$ python -q
>>> import numpy as np
>>> np.set_printoptions(suppress=True, linewidth=120)
>>> rd = lambda a: np.round(a, 4) + 0
>>> E = np.load("w.npy")
>>> E
array([[-1.,  1.,  0.,  0.,  0.,  0.,  0.,  0.,  0.],
       [ 0., -1.,  1.,  0.,  0.,  0.,  0.,  0.,  0.],
       [ 0.,  0., -1.,  1.,  0.,  0.,  0.,  0.,  0.],
       [ 0.,  0.,  0., -1.,  1.,  0.,  0.,  0.,  0.],
       [ 0.,  0.,  0.,  0., -1.,  1.,  0.,  0.,  0.],
       [ 0.,  0.,  0.,  0.,  0., -1.,  1.,  0.,  0.],
       [ 0.,  0.,  0.,  0.,  0.,  0., -1.,  1.,  0.],
       [ 0.,  0.,  0.,  0.,  0.,  0.,  0., -1.,  1.],
       [ 0.,  0.,  0.,  0.,  0.,  0.,  0.,  0., -1.]])
>>> E @ E
array([[ 1., -2.,  1.,  0.,  0.,  0.,  0.,  0.,  0.],
       [ 0.,  1., -2.,  1.,  0.,  0.,  0.,  0.,  0.],
       [ 0.,  0.,  1., -2.,  1.,  0.,  0.,  0.,  0.],
       [ 0.,  0.,  0.,  1., -2.,  1.,  0.,  0.,  0.],
       [ 0.,  0.,  0.,  0.,  1., -2.,  1.,  0.,  0.],
       [ 0.,  0.,  0.,  0.,  0.,  1., -2.,  1.,  0.],
       [ 0.,  0.,  0.,  0.,  0.,  0.,  1., -2.,  1.],
       [ 0.,  0.,  0.,  0.,  0.,  0.,  0.,  1., -2.],
       [ 0.,  0.,  0.,  0.,  0.,  0.,  0.,  0.,  1.]])
>>> rd(np.sort(np.linalg.eigvals(E)))
array([-1., -1., -1., -1., -1., -1., -1., -1., -1.])
>>> np.prod(np.diag(E)), rd(np.linalg.det(E))
(np.float64(-1.0), np.float64(-1.0))
>>> np.linalg.matrix_rank(E - E[0, 0] * np.eye(9))
np.int64(8)
>>> x = np.array([2, 1, 0, 1, 1, 2, 2, 0, 0])
>>> rhs = E @ x
>>> c, lr = np.zeros(9), 1 / np.linalg.norm(E, 2) ** 2
>>> for i in range(4):
...     c -= lr * E.T @ (E @ c - rhs)
...     if i % 1 == 0: print(i, round(np.linalg.norm(E @ c - rhs), 4))
... 
0 1.6176
1 1.2019
2 0.9475
3 0.7892
>>> rd(np.linalg.cond(E))
np.float64(11.9444)
>>> x = np.array([3, -2, 3, -1, -3, 2, 1, 1, 1])
>>> rhs = E @ x
>>> rhs
array([-5.,  5., -4., -2.,  5., -1.,  0.,  0., -1.])
>>> rd(np.linalg.solve(E, rhs))
array([ 3., -2.,  3., -1., -3.,  2.,  1.,  1.,  1.])
>>> rd(np.linalg.solve(E, 4 * rhs))
array([ 12.,  -8.,  12.,  -4., -12.,   8.,   4.,   4.,   4.])
>>> rng = np.random.default_rng(9081)
>>> M = np.array([[3, 0, 2, 3],
...     [1, 1, 0, 2],
...     [4, 0, 0, 2],
...     [5, 3, 4, 1],
...     [3, 0, 3, 2],
...     [0, 4, 1, 3],
...     [0, 3, 0, 2],
...     [5, 0, 5, 0],
...     [3, 4, 4, 5],
...     [5, 1, 0, 1],
...     [2, 0, 3, 0],
...     [1, 3, 4, 4]]) * (rng.random((12, 4)) < 0.3)
>>> M
array([[0, 0, 0, 0],
       [0, 0, 0, 2],
       [0, 0, 0, 0],
       [5, 0, 4, 1],
       [3, 0, 3, 0],
       [0, 0, 1, 0],
       [0, 0, 0, 0],
       [0, 0, 0, 0],
       [3, 4, 4, 0],
       [5, 0, 0, 1],
       [0, 0, 0, 0],
       [0, 0, 0, 0]])
>>> M2 = np.c_[M[:, :3] @ np.array([[1, 2, 1], [-3, -1, 3], [-3, -1, -3]]), np.array([2, 1, 0, 2, 2, 1, 2, 2, 2, 0, 0, 0])]
>>> M2
array([[  0,   0,   0,   2],
       [  0,   0,   0,   1],
       [  0,   0,   0,   0],
       [ -7,   6,  -7,   2],
       [ -6,   3,  -6,   2],
       [ -3,  -1,  -3,   1],
       [  0,   0,   0,   2],
       [  0,   0,   0,   2],
       [-21,  -2,   3,   2],
       [  5,  10,   5,   0],
       [  0,   0,   0,   0],
       [  0,   0,   0,   0]])
>>> np.linalg.matrix_rank(M2)
np.int64(4)
>>> np.linalg.matrix_rank(np.c_[M, M2])
np.int64(5)
>>> rd(np.linalg.lstsq(M, M2[:, 0])[0])
array([ 1., -3., -3.,  0.])
